>>> import numpy as np
>>> from numpy import linalg as LA
>>> np.set_printoptions(precision=2, suppress=True, linewidth=140)
>>> def tidy(a):
...     return np.round(a, 2) + 0
... 
>>> F = np.array([[1, -2, 0, -1], [1, -2, 0, -1], [2, 0, 1, 0], [-1, -2, -2, -1]])
>>> F
array([[ 1, -2,  0, -1],
       [ 1, -2,  0, -1],
       [ 2,  0,  1,  0],
       [-1, -2, -2, -1]])
>>> U, s, VT = LA.svd(F)
>>> vecs = VT[:(s > 1e-8).sum()]
>>> rng = np.random.default_rng(17842)
>>> vec = F[0] + -2 * F[1] + rng.integers(2) * np.eye(4)[3]
>>> vec
array([-1.,  2.,  0.,  1.])
>>> print(tidy(vecs.T @ vecs))
[[1.  0.  0.  0. ]
 [0.  0.8 0.  0.4]
 [0.  0.  1.  0. ]
 [0.  0.4 0.  0.2]]
>>> np.allclose(vecs.T @ vecs @ vec, vec)
True
>>> proj = np.triu(np.array([[2, -1, 2, 1], [3, 0, 3, 3], [1, 0, -1, -3], [1, 0, 3, 2]]), 1) + np.eye(4)
>>> A2 = proj @ F @ LA.inv(proj)
>>> proj @ F - F @ proj
array([[ 2.,  1.,  4.,  5.],
       [ 3., -5.,  1.,  2.],
       [ 3.,  8.,  2.,  4.],
       [ 0., -1.,  8.,  1.]])
>>> A2
array([[   3.,    1.,   -9.,  -34.],
       [   4.,   -4.,    1.,    7.],
       [   5.,   11.,  -36., -143.],
       [  -1.,   -3.,    9.,   36.]])
>>> LA.matrix_rank(A2)
np.int64(3)
>>> np.trace(A2), np.trace(F)
(np.float64(-1.0), np.int64(-1))
>>> U, s, VT = LA.svd(A2)
>>> vecs = VT[:(s > 1e-8).sum()]
>>> vec = A2[0] + -2 * A2[3] + rng.integers(2) * np.eye(4)[2]
>>> print(vec)
[   5.    7.  -26. -106.]
>>> tidy(LA.norm(vec - vecs.T @ vecs @ vec))
np.float64(0.7)
>>> np.allclose(vecs.T @ vecs @ vec, vec)
False
>>> LA.matrix_rank(np.vstack([A2, vec]))
np.int64(4)
>>> tidy(np.diag(vecs.T @ vecs))
array([0.88, 0.66, 0.51, 0.95])
>>> K = np.load("sample10.npy")
>>> K
array([[0, 1, 0, 0, 0],
       [1, 0, 0, 0, 0],
       [0, 0, 0, 1, 1],
       [0, 0, 1, 0, 1],
       [0, 0, 1, 1, 0]])
>>> # symmetric, so the eigenvalues are real
>>> vals, vecs = LA.eigh(K)
>>> print(np.abs(vecs[:, -1]).round(6).argmax())
2
>>> np.unique(vals.round(6) + 0, return_counts=True)[1]
array([3, 1, 1])
>>> tidy(np.abs(vecs[:, -1]))
array([0.  , 0.  , 0.58, 0.58, 0.58])
>>> tidy(vecs.T @ K @ vecs)
array([[-1.,  0.,  0.,  0.,  0.],
       [ 0., -1.,  0.,  0.,  0.],
       [ 0.,  0., -1.,  0.,  0.],
       [ 0.,  0.,  0.,  1.,  0.],
       [ 0.,  0.,  0.,  0.,  2.]])
>>> tidy(vals)
array([-1., -1., -1.,  1.,  2.])
>>> tidy(LA.eigvalsh(K + -2 * np.eye(5)))
array([-3., -3., -3., -1.,  0.])
>>> tidy(LA.eigvalsh(K @ K))
array([1., 1., 1., 1., 4.])
>>> tidy(vecs @ np.diag(vals) @ vecs.T)
array([[0., 1., 0., 0., 0.],
       [1., 0., 0., 0., 0.],
       [0., 0., 0., 1., 1.],
       [0., 0., 1., 0., 1.],
       [0., 0., 1., 1., 0.]])
>>> M = np.load("block13.npy")
>>> M
array([[-5, -5, -6, -5, -6],
       [ 0,  0, -1,  0, -1],
       [ 4,  4,  3,  4,  3]])
>>> blk = np.stack([M, 2 * M, M[::-1]])
>>> (blk @ M.T).shape
(3, 3, 3)
>>> blk.sum(axis=0)
array([[-11, -11, -15, -11, -15],
       [  0,   0,  -4,   0,  -4],
       [  7,   7,   3,   7,   3]])
>>> LA.matrix_rank(blk.reshape(3, -1))
np.int64(2)
>>> vec = np.array([-4, -3, 5, 1, -5])
>>> M * vec
array([[ 20,  15, -30,  -5,  30],
       [  0,   0,  -5,   0,   5],
       [-16, -12,  15,   4, -15]])
>>> M @ np.eye(5)[2]
array([-6., -1.,  3.])
>>> M @ np.ones(5)
array([-27.,  -2.,  18.])
>>> A2 = M / np.sqrt((M ** 2).mean(axis=1, keepdims=True))
>>> LA.matrix_rank(M - M.mean(axis=1, keepdims=True))
np.int64(1)
>>> tidy(A2[2])
array([1.1 , 1.1 , 0.83, 1.1 , 0.83])
>>> np.allclose(M[:-1].T @ LA.lstsq(M[:-1].T, M[-1])[0], M[-1])
True
>>> U, s, VT = LA.svd(M)
>>> vecs = VT[:(s > 1e-8).sum()]
>>> vec = M[0] + -3 * M[2] + rng.integers(2) * np.eye(5)[0]
>>> vec
array([-17., -17., -15., -17., -15.])
>>> print(tidy(vecs.T @ vecs))
[[0.33 0.33 0.   0.33 0.  ]
 [0.33 0.33 0.   0.33 0.  ]
 [0.   0.   0.5  0.   0.5 ]
 [0.33 0.33 0.   0.33 0.  ]
 [0.   0.   0.5  0.   0.5 ]]
>>> LA.matrix_rank(np.vstack([M, vec]))
np.int64(2)
>>> np.allclose(vecs.T @ vecs @ vec, vec)
True
>>> print(tidy(LA.norm(vec - vecs.T @ vecs @ vec)))
0.0
>>> A = np.array([[2.2, 1.1, -0.1, -1.0],
...     [-1.0, -0.5, 0.1, -0.5],
...     [1.85, 0.9, 1.1, 1.0],
...     [0.37, 0.2, -0.2, -1.1],
...     [-1.98, -1.0, -0.1, 0.2],
...     [1.89, 0.9, 0.6, 1.0],
...     [2.38, 1.1, -0.8, 0.4],
...     [1.57, 0.8, 0.2, -0.3],
...     [-0.84, -0.4, -0.8, -0.4],
...     [1.4, 0.8, -0.7, 1.4],
...     [1.12, 0.5, 1.8, -1.1],
...     [-1.41, -0.7, -1.1, -1.3],
...     [5.43, 2.7, 0.2, -0.3],
...     [1.89, 1.0, 0.5, 1.7],
...     [0.8, 0.4, 0.4, 0.7],
...     [-0.33, -0.1, -0.8, 1.2]])
>>> Xs = (A - A.mean(axis=0)) / A.std(axis=0)
>>> np.argwhere(np.abs(Xs) > 2)
array([[10,  2],
       [12,  0],
       [12,  1]])
>>> c = LA.lstsq(np.delete(Xs, 0, axis=1), Xs[:, 0])[0]
>>> tidy(1 - np.var(Xs[:, 0] - np.delete(Xs, 0, axis=1) @ c))
np.float64(1.0)
>>> np.abs(c).argmax()
np.int64(0)
>>> Xs = A - A.mean(axis=0)
>>> U, s, VT = LA.svd(Xs, full_matrices=False)
>>> tidy(np.abs(VT[-1]))
array([0.44, 0.9 , 0.02, 0.02])
>>> print((np.sign(U[:, 0]) == np.sign(U[0, 0])).astype(int))
[1 0 1 0 0 1 1 1 0 1 1 0 1 1 0 0]
>>> LA.matrix_rank(Xs)
np.int64(4)
>>> print(tidy(Xs.mean(axis=0)))
[0. 0. 0. 0.]
>>> W0 = np.load("case3.npy")
>>> W0
array([[-2, -1,  0,  1,  2],
       [ 3,  4,  5,  6,  7],
       [ 8,  9, 10, 11, 12]])
>>> np.abs(W0).max()
np.int64(12)
>>> np.zeros(3, 5)
Traceback (most recent call last):
  File "<python-input-76>", line 1, in <module>
    np.zeros(3, 5)
    ~~~~~~~~^^^^^^
TypeError: Cannot interpret '5' as a data type
>>> W0[3]
Traceback (most recent call last):
  File "<python-input-77>", line 1, in <module>
    W0[3]
    ~~^^^
IndexError: index 3 is out of bounds for axis 0 with size 3
>>> np.count_nonzero(W0)
np.int64(14)
>>> U, s, VT = LA.svd(W0)
>>> np.argmax(s[:-1] / (s[1:] + 1e-6)) + 1
np.int64(2)
>>> print(tidy(s))
[25.36  3.41  0.  ]
>>> A2 = U[:, :2] @ np.diag(s[:2]) @ VT[:2]
>>> LA.matrix_rank(A2)
np.int64(2)
>>> tidy(np.abs(W0 - A2).max())
np.float64(0.0)
>>> A2 = M / LA.norm(M, axis=1, keepdims=True)
>>> C2 = A2 @ A2.T
>>> (np.abs(C2) > 0.9).astype(int)
array([[1, 0, 1],
       [0, 1, 0],
       [1, 0, 1]])
>>> tidy(LA.norm(A2, axis=1))
array([1., 1., 1.])
>>> tidy(C2)
array([[ 1.  ,  0.7 , -0.97],
       [ 0.7 ,  1.  , -0.52],
       [-0.97, -0.52,  1.  ]])
>>> np.argwhere(np.triu(np.abs(C2) > 0.95, 1))
array([[0, 2]])
>>> A2 = W0 / np.sqrt((W0 ** 2).mean(axis=1, keepdims=True))
>>> W0 - W0.mean(axis=1, keepdims=True)
array([[-2., -1.,  0.,  1.,  2.],
       [-2., -1.,  0.,  1.,  2.],
       [-2., -1.,  0.,  1.,  2.]])
>>> LA.matrix_rank(A2) == LA.matrix_rank(W0)
np.True_
>>> [round(float(x), 2) for x in LA.svd(W0, compute_uv=False)[:3]]
[25.36, 3.41, 0.0]
>>> r0 = np.array([-1, 0, 0, 3, -3])
>>> m1 = 2 * np.eye(5) + np.outer(r0, r0)
>>> print(m1)
[[ 3.  0.  0. -3.  3.]
 [ 0.  2.  0.  0.  0.]
 [ 0.  0.  2.  0.  0.]
 [-3.  0.  0. 11. -9.]
 [ 3.  0.  0. -9. 11.]]
>>> # symmetric
>>> vec = np.ones(5)
>>> for _ in range(4):
...     vec = m1 @ vec
...     vec /= LA.norm(vec)
...     print(round(vec @ m1 @ vec, 2))
... 
12.26
20.85
21.0
21.0
>>> tidy(LA.eigvalsh(m1)[-1])
np.float64(21.0)
>>> tidy(vec)
array([ 0.23,  0.  ,  0.  , -0.69,  0.69])
>>> A2 = np.array([[2, 5], [0, 9], [1, 6], [4, 6], [0, 3]])
>>> print(np.vstack([M, A2.T]).shape)
(5, 5)
>>> print(np.einsum("ik,kj->ij", M, A2))
[[ -36 -154]
 [  -1   -9]
 [  27  107]]
>>> print(LA.matrix_rank(np.vstack([M, A2.T])))
4
>>> LA.matrix_rank(M @ A2)
np.int64(2)
>>> A2 @ M
Traceback (most recent call last):
  File "<python-input-108>", line 1, in <module>
    A2 @ M
    ~~~^~~
ValueError: matmul: Input operand 1 has a mismatch in its core dimension 0, with gufunc signature (n?,k),(k,m?)->(n?,m?) (size 3 is different from 2)
>>> print(A2.T @ M.T)
[[ -36   -1   27]
 [-154   -9  107]]
>>> np.einsum("ik,kj->ji", M, A2)
array([[ -36,   -1,   27],
       [-154,   -9,  107]])
>>> r = LA.matrix_rank(F)
>>> r
np.int64(3)
>>> null = LA.svd(F)[2][r:].T
>>> tidy(F @ null)
array([[0.],
       [0.],
       [0.],
       [0.]])
>>> print(tidy(null @ null.T))
[[ 0.   0.   0.   0. ]
 [ 0.   0.2  0.  -0.4]
 [ 0.   0.   0.   0. ]
 [ 0.  -0.4  0.   0.8]]
>>> U, s, VT = LA.svd(m1)
>>> np.argmax(s[:-1] / (s[1:] + 1e-6)) + 1
np.int64(1)
>>> A2 = U[:, :1] @ np.diag(s[:1]) @ VT[:1]
>>> LA.matrix_rank(m1, rtol=0.05)
np.int64(5)
>>> tidy(LA.norm(m1 - A2) / LA.norm(m1))
np.float64(0.19)
>>> q, vecs = LA.qr(m1[:, :4])[0], LA.qr(m1[:, 4:])[0]
>>> s = LA.svd(q.T @ vecs, compute_uv=False)
>>> tidy(LA.norm(q @ q.T - vecs @ vecs.T, 2))
np.float64(1.0)
>>> (s > 0.9).sum()
np.int64(1)
>>> arr = np.load("run8.npy")
>>> arr
array([[ -3.44,  -3.65,  -5.89],
       [  6.23,   2.55, -11.8 ],
       [-16.24,   0.  ,  13.27],
       [ -3.21,   1.43,  -1.31],
       [  2.09,  -2.47, -11.54],
       [ 10.91,   5.8 , -14.41],
       [  5.56,   0.9 , -12.55],
       [ -1.45,  -7.65, -12.17],
       [  2.85,   9.26,  -1.22],
       [  2.78,   8.11,  -2.24],
       [  2.81,   4.31,  -5.92],
       [ -7.76,  -1.19,   1.75],
       [ -4.99,   0.59,   0.07],
       [  3.8 ,   8.49,  -3.12],
       [  1.38,   8.13,  -0.51],
       [-11.14,  -6.56,   0.73],
       [ 14.84,  15.93,  -9.51],
       [  5.07,  -2.13, -14.86]])
>>> q, Rm = LA.qr(m1)
>>> np.trace(q @ q.T)
np.float64(5.0)
>>> print(q.shape, Rm.shape)
(5, 5) (5, 5)
>>> tidy(abs(Rm[0, 0])), tidy(LA.norm(m1[:, 0]))
(np.float64(5.2), np.float64(5.2))
>>> tidy(Rm)
array([[ -5.2 ,   0.  ,   0.  ,  13.28, -13.28],
       [  0.  ,   2.  ,   0.  ,   0.  ,   0.  ],
       [  0.  ,   0.  ,   2.  ,   0.  ,   0.  ],
       [  0.  ,   0.  ,   0.  ,  -5.89,   5.21],
       [  0.  ,   0.  ,   0.  ,   0.  ,   2.75]])
>>> print(tidy(q))
[[-0.58  0.    0.   -0.79 -0.2 ]
 [ 0.    1.    0.    0.    0.  ]
 [ 0.    0.    1.    0.    0.  ]
 [ 0.58  0.    0.   -0.57  0.59]
 [-0.58  0.    0.    0.23  0.78]]
>>> tidy(q @ Rm)
array([[ 3.,  0.,  0., -3.,  3.],
       [ 0.,  2.,  0.,  0.,  0.],
       [ 0.,  0.,  2.,  0.,  0.],
       [-3.,  0.,  0., 11., -9.],
       [ 3.,  0.,  0., -9., 11.]])
>>> tidy(np.abs(np.diag(Rm)))
array([5.2 , 2.  , 2.  , 5.89, 2.75])
>>> np.allclose(Rm.T @ Rm, m1.T @ m1)
True
>>> Xs = arr - arr.mean(axis=0)
>>> vecs = LA.svd(Xs)[2][:2]
>>> A2 = Xs - Xs @ vecs.T @ vecs
>>> LA.norm(A2, axis=1).round(6).argmax()
np.int64(15)
>>> print(tidy(LA.norm(A2) / LA.norm(Xs)))
0.0
>>> tidy(np.cov(Xs @ vecs.T, rowvar=False))
array([[104.13,   0.  ],
       [  0.  ,  43.39]])
>>> tidy((Xs @ vecs.T).std(axis=0))
array([9.92, 6.4 ])
>>> Xs = arr - arr.mean(axis=0)
>>> U, s, VT = LA.svd(Xs, full_matrices=False)
>>> tidy(s ** 2 / (s ** 2).sum())
array([0.71, 0.29, 0.  ])
>>> np.abs(VT[0]).argmax()
np.int64(0)
>>> np.searchsorted(np.cumsum(s ** 2) / (s ** 2).sum(), 0.9) + 1
np.int64(2)
>>> tidy(s)
array([42.07, 27.16,  0.01])
>>> proj = arr @ LA.solve(arr.T @ arr, arr.T)
>>> LA.matrix_rank(np.eye(18) - proj)
np.int64(15)
>>> np.allclose(proj @ proj, proj)
True
>>> tidy(proj @ arr[:, 1])
array([-3.65,  2.55,  0.  ,  1.43, -2.47,  5.8 ,  0.9 , -7.65,  9.26,  8.11,  4.31, -1.19,  0.59,  8.49,  8.13, -6.56, 15.93, -2.13])
>>> mat = np.array([[-3.0, 1.0, 0.0, 0.0, 0.0, 0.0],
...     [0.0, -3.0, 1.0, 0.0, 0.0, 0.0],
...     [0.0, 0.0, -3.0, 1.0, 0.0, 0.0],
...     [0.0, 0.0, 0.0, -3.0, 1.0, 0.0],
...     [0.0, 0.0, 0.0, 0.0, -3.0, 1.0],
...     [0.0, 0.0, 0.0, 0.0, 0.0, -3.0]])
>>> z = rng.permutation(6)
>>> z
array([3, 2, 4, 1, 0, 5])
>>> A2 = mat[z][:, z]
>>> np.trace(A2)
np.float64(-18.0)
>>> print(tidy(np.sort(np.abs(LA.eigvals(A2)))))
[3. 3. 3. 3. 3. 3.]
>>> np.allclose(A2, mat)
False
>>> np.diag(A2)
array([-3., -3., -3., -3., -3., -3.])
>>> np.poly(m1)
array([   1.,  -29.,  192., -536.,  688., -336.])
>>> tidy(LA.eigvals(m1))
array([ 2., 21.,  2.,  2.,  2.])
>>> np.kron(np.eye(2, dtype=int), m1)
array([[ 3.,  0.,  0., -3.,  3.,  0.,  0.,  0., -0.,  0.],
       [ 0.,  2.,  0.,  0.,  0.,  0.,  0.,  0.,  0.,  0.],
       [ 0.,  0.,  2.,  0.,  0.,  0.,  0.,  0.,  0.,  0.],
       [-3.,  0.,  0., 11., -9., -0.,  0.,  0.,  0., -0.],
       [ 3.,  0.,  0., -9., 11.,  0.,  0.,  0., -0.,  0.],
       [ 0.,  0.,  0., -0.,  0.,  3.,  0.,  0., -3.,  3.],
       [ 0.,  0.,  0.,  0.,  0.,  0.,  2.,  0.,  0.,  0.],
       [ 0.,  0.,  0.,  0.,  0.,  0.,  0.,  2.,  0.,  0.],
       [-0.,  0.,  0.,  0., -0., -3.,  0.,  0., 11., -9.],
       [ 0.,  0.,  0., -0.,  0.,  3.,  0.,  0., -9., 11.]])
>>> np.einsum("ii->", m1)
np.float64(29.0)
>>> np.einsum("ij,ji->", m1, m1)
np.float64(457.0)
